$ python -q
>>> import numpy as np
>>> import numpy.linalg as la
>>> np.set_printoptions(precision=4, suppress=True, linewidth=160, floatmode="fixed")
>>> X = np.load("out13.npy")
>>> print(X)
[[ 0  0  0  0]
 [ 1  0  0  0]
 [ 1 -1 -1  0]
 [ 0 -1 -2  3]]
>>> # triangular
>>> out = np.array([[-1, -1, -2], [-2, 0, 1]])
>>> C = np.kron(out, X)
>>> print(C)
[[ 0  0  0  0  0  0  0  0  0  0  0  0]
 [-1  0  0  0 -1  0  0  0 -2  0  0  0]
 [-1  1  1  0 -1  1  1  0 -2  2  2  0]
 [ 0  1  2 -3  0  1  2 -3  0  2  4 -6]
 [ 0  0  0  0  0  0  0  0  0  0  0  0]
 [-2  0  0  0  0  0  0  0  1  0  0  0]
 [-2  2  2  0  0  0  0  0  1 -1 -1  0]
 [ 0  2  4 -6  0  0  0  0  0 -1 -2  3]]
>>> print(round(float(la.norm(C, 2)), 4), np.round(la.norm(out, 2) * la.norm(X, 2), 4))
9.4136 9.4136
>>> rk = la.matrix_rank(X)
>>> print(rk)
3
>>> N = la.svd(X)[2][rk:].T
>>> print([int(la.matrix_rank(np.delete(X, i, axis=0))) for i in range(4)])
[3, 2, 2, 2]
>>> print([int(la.matrix_rank(X[:, :j + 1])) for j in range(4)])
[1, 2, 3, 3]
>>> print(N @ N.T)
[[ 0.0000  0.0000  0.0000  0.0000]
 [ 0.0000  0.4737 -0.4737 -0.1579]
 [ 0.0000 -0.4737  0.4737  0.1579]
 [ 0.0000 -0.1579  0.1579  0.0526]]
>>> print(N[:, 0] / N[np.abs(N[:, 0]).round(6).argmax(), 0])
[-0.0000  1.0000 -1.0000 -0.3333]
>>> print(np.allclose(X @ N, 0))
True
>>> mat = np.array([[1, -9, -5, -4], [0, 4, 2, -3], [0, 0, -8, 4], [0, 0, 0, 2]])
>>> # triangular
>>> O = mat.astype(float).copy()
>>> for j in range(4):
...     O[:, j] -= O[:, :j] @ (O[:, :j].T @ O[:, j])
...     O[:, j] /= la.norm(O[:, j])
... 
>>> print(O.T @ mat)
[[ 1.0000 -9.0000 -5.0000 -4.0000]
 [ 0.0000  4.0000  2.0000 -3.0000]
 [ 0.0000  0.0000  8.0000 -4.0000]
 [ 0.0000  0.0000  0.0000  2.0000]]
>>> rng = np.random.default_rng(481)
>>> lab = rng.permutation(4)
>>> print(lab)
[0 3 2 1]
>>> out = mat[lab][:, lab]
>>> print(np.diag(out))
[ 1  2 -8  4]
>>> print(np.sort(np.abs(la.eigvals(out))))
[1.0000 2.0000 4.0000 8.0000]
>>> print(np.round(la.det(2 * mat), 4), np.round(la.det(mat), 4))
-1024.0 -64.0
>>> print(round(la.eigvals(mat).sum().real, 4))
-1.0
>>> print(round(la.det(mat[::-1]), 4))
-64.0
>>> print(np.poly(mat))
[  1.0000   1.0000 -42.0000 104.0000 -64.0000]
>>> print(np.kron(np.eye(2, dtype=int), mat))
[[ 1 -9 -5 -4  0  0  0  0]
 [ 0  4  2 -3  0  0  0  0]
 [ 0  0 -8  4  0  0  0  0]
 [ 0  0  0  2  0  0  0  0]
 [ 0  0  0  0  1 -9 -5 -4]
 [ 0  0  0  0  0  4  2 -3]
 [ 0  0  0  0  0  0 -8  4]
 [ 0  0  0  0  0  0  0  2]]
>>> f, g = mat[3], mat[0]
>>> print(f @ f)
4
>>> print(f @ g)
-8
>>> pr = (f @ g) / (f @ f) * f
>>> print(la.matrix_rank(np.outer(f, g)))
1
>>> print(np.round(la.norm(f + g) ** 2 + la.norm(f - g) ** 2, 4))
254.0
>>> lab = rng.permutation(4)
>>> out = mat[:, lab] * rng.choice([-1, 1], 4)
>>> print(out)
[[ 4  5  9 -1]
 [ 3 -2 -4  0]
 [-4  8  0  0]
 [-2  0  0  0]]
>>> U, _, Vt = la.svd(mat.T @ out)
>>> print(np.round(la.lstsq(mat, out)[0], 4) + 0)
[[ 0.0000  0.0000  0.0000 -1.0000]
 [ 0.0000  0.0000 -1.0000  0.0000]
 [ 0.0000 -1.0000  0.0000  0.0000]
 [-1.0000  0.0000  0.0000  0.0000]]
>>> print(lab)
[3 2 1 0]
>>> F = np.loadtxt("sample9.csv", delimiter=",")
>>> print(F)
[[-10.4967 -45.4802 -40.9265]
 [ -4.4931  -7.0352 -10.0671]
 [ -1.3903  -1.1248  -2.2026]
 [ -1.2769  -1.0277  -2.0090]
 [  1.0000   0.9195   1.4888]
 [  1.1020   1.0251   1.6412]
 [  2.7502   3.1018   4.1856]
 [  6.3857  10.1639  10.6374]
 [ 15.4894  38.3398  31.3150]
 [ 20.1819  56.4680  43.6946]
 [ 22.1243  64.4589  49.0628]
 [ 22.6915  66.8387  50.6538]
 [ 24.3685  73.9888  55.4161]
 [ 26.2059  82.0048  60.7272]]
>>> C = F[[1, 12]].astype(float)
>>> for _ in range(4):
...     lab = la.norm(F[:, None] - C, axis=-1).argmin(axis=1)
...     C = np.array([F[lab == j].mean(axis=0) for j in range(2)])
... 
>>> print(lab)
[0 0 0 0 0 0 0 0 1 1 1 1 1 1]
>>> print(np.abs(C[1] - C[0]).argmax())
1
>>> print(np.bincount(lab))
[8 6]
>>> print(C)
[[-0.8024 -4.9322 -4.6565]
 [21.8436 63.6832 48.4783]]
>>> out = np.c_[F[:, :1] @ np.array([[1]]), np.array([-5, 4, -4, -3, -4, 5, -1, -2, -2, 1, 1, -4, 3, 2])]
>>> print(out)
[[-10.4967  -5.0000]
 [ -4.4931   4.0000]
 [ -1.3903  -4.0000]
 [ -1.2769  -3.0000]
 [  1.0000  -4.0000]
 [  1.1020   5.0000]
 [  2.7502  -1.0000]
 [  6.3857  -2.0000]
 [ 15.4894  -2.0000]
 [ 20.1819   1.0000]
 [ 22.1243   1.0000]
 [ 22.6915  -4.0000]
 [ 24.3685   3.0000]
 [ 26.2059   2.0000]]
>>> print(np.round(la.norm(out - F @ la.lstsq(F, out)[0], axis=0), 4) + 0)
[ 0.0000 10.5822]
>>> print(la.matrix_rank(np.c_[F, out]))
4
>>> M = np.load("layer8.npy")
>>> print(M)
[[ 0  1 -3]
 [-1  0  0]
 [ 3  0  0]]
>>> lab = rng.permutation(3)
>>> print(lab)
[1 2 0]
>>> out = M[lab][:, lab]
>>> print(np.trace(out))
0
>>> print(np.diag(out))
[0 0 0]
>>> print(round(la.det(out), 4), round(float(la.det(M[lab])), 4))
0.0 0.0
>>> print(np.round(np.sort(np.abs(la.eigvals(out))), 4) + 0)
[0.0000 3.1623 3.1623]
>>> O, evecs = la.qr(F[:, :1])[0], la.qr(F[:, 1:])[0]
>>> sig = la.svd(O.T @ evecs, compute_uv=False)
>>> print((sig > 0.9).sum())
1
>>> E = np.loadtxt("test17.csv", delimiter=",")
>>> print(E)
[[ 0.0000 -2.0000 -9.0000 -3.0000]
 [-2.0000  6.0000  0.0000 -1.0000]
 [-9.0000  0.0000 10.0000 -1.0000]
 [-3.0000 -1.0000 -1.0000  6.0000]]
>>> # symmetric
>>> lab = rng.permutation(4)
>>> print(lab)
[2 0 3 1]
>>> out = E[lab][:, lab]
>>> print(np.round(la.det(out), 4), round(la.det(E[lab]), 4))
-4091.0 4091.0
>>> print(np.sort(np.abs(la.eigvals(out))))
[ 5.8116  6.3893  7.1340 15.4437]
>>> ev, evecs = la.eig(E)
>>> print(np.round(E @ evecs[:, 0] - ev[0] * evecs[:, 0], 4) + 0)
[0.0000 0.0000 0.0000 0.0000]
>>> print(round(float(np.prod(ev)), 4))
-4091.0
>>> K = np.load("w.npy")
>>> print(K)
[[ 0.9953 -1.5399 -0.0393 -0.1845]
 [-0.0586 -0.0862 -0.9802 -0.3329]
 [ 1.2656 -1.6013 -0.5374 -1.2492]
 [ 0.5093  0.7907 -0.5343 -0.5364]]
>>> print(K.shape)
(4, 4)
>>> print(la.svd(K, compute_uv=False))
[3.0000 1.5000 0.7500 0.3750]
>>> print(np.diff(K, axis=0))
[[-1.0539  1.4537 -0.9409 -0.1484]
 [ 1.3242 -1.5151  0.4428 -0.9163]
 [-0.7563  2.3920  0.0031  0.7128]]
>>> print(K - K[0])
[[ 0.0000  0.0000  0.0000  0.0000]
 [-1.0539  1.4537 -0.9409 -0.1484]
 [ 0.2703 -0.0614 -0.4981 -1.0647]
 [-0.4860  2.3306 -0.4950 -0.3519]]
>>> print(K.sum(axis=1))
[-0.7684 -1.4579 -2.1223  0.2293]
>>> print(K.sum(axis=0))
[ 2.7116 -2.4367 -2.0912 -2.3030]
>>> print(round(float(la.norm(K)), 4))
3.4573
>>> print(K.mean(axis=0))
[ 0.6779 -0.6092 -0.5228 -0.5757]
>>> out = la.inv(K)
>>> print(np.round(K @ out, 4) + 0)
[[1.0000 0.0000 0.0000 0.0000]
 [0.0000 1.0000 0.0000 0.0000]
 [0.0000 0.0000 1.0000 0.0000]
 [0.0000 0.0000 0.0000 1.0000]]
>>> print(np.allclose(out, K.T))
False
>>> print(np.round(la.slogdet(K)[0], 4))
1.0
>>> print((np.abs(out) > 1e-9).astype(int))
[[1 1 1 1]
 [1 1 1 1]
 [1 1 1 1]
 [1 1 1 1]]
>>> print(K.reshape(-1, 2))
[[ 0.9953 -1.5399]
 [-0.0393 -0.1845]
 [-0.0586 -0.0862]
 [-0.9802 -0.3329]
 [ 1.2656 -1.6013]
 [-0.5374 -1.2492]
 [ 0.5093  0.7907]
 [-0.5343 -0.5364]]
>>> t3 = K.reshape(4, 2, -1)
>>> print(t3.sum(axis=1))
[[ 0.9560 -1.7244]
 [-1.0388 -0.4191]
 [ 0.7282 -2.8505]
 [-0.0250  0.2543]]
>>> print(t3.transpose(1, 0, 2))
[[[ 0.9953 -1.5399]
  [-0.0586 -0.0862]
  [ 1.2656 -1.6013]
  [ 0.5093  0.7907]]

 [[-0.0393 -0.1845]
  [-0.9802 -0.3329]
  [-0.5374 -1.2492]
  [-0.5343 -0.5364]]]
>>> print(np.swapaxes(t3, 1, 2)[3])
[[ 0.5093 -0.5343]
 [ 0.7907 -0.5364]]
>>> print(np.einsum("ihd,jhd->hij", t3, t3).shape)
(2, 4, 4)
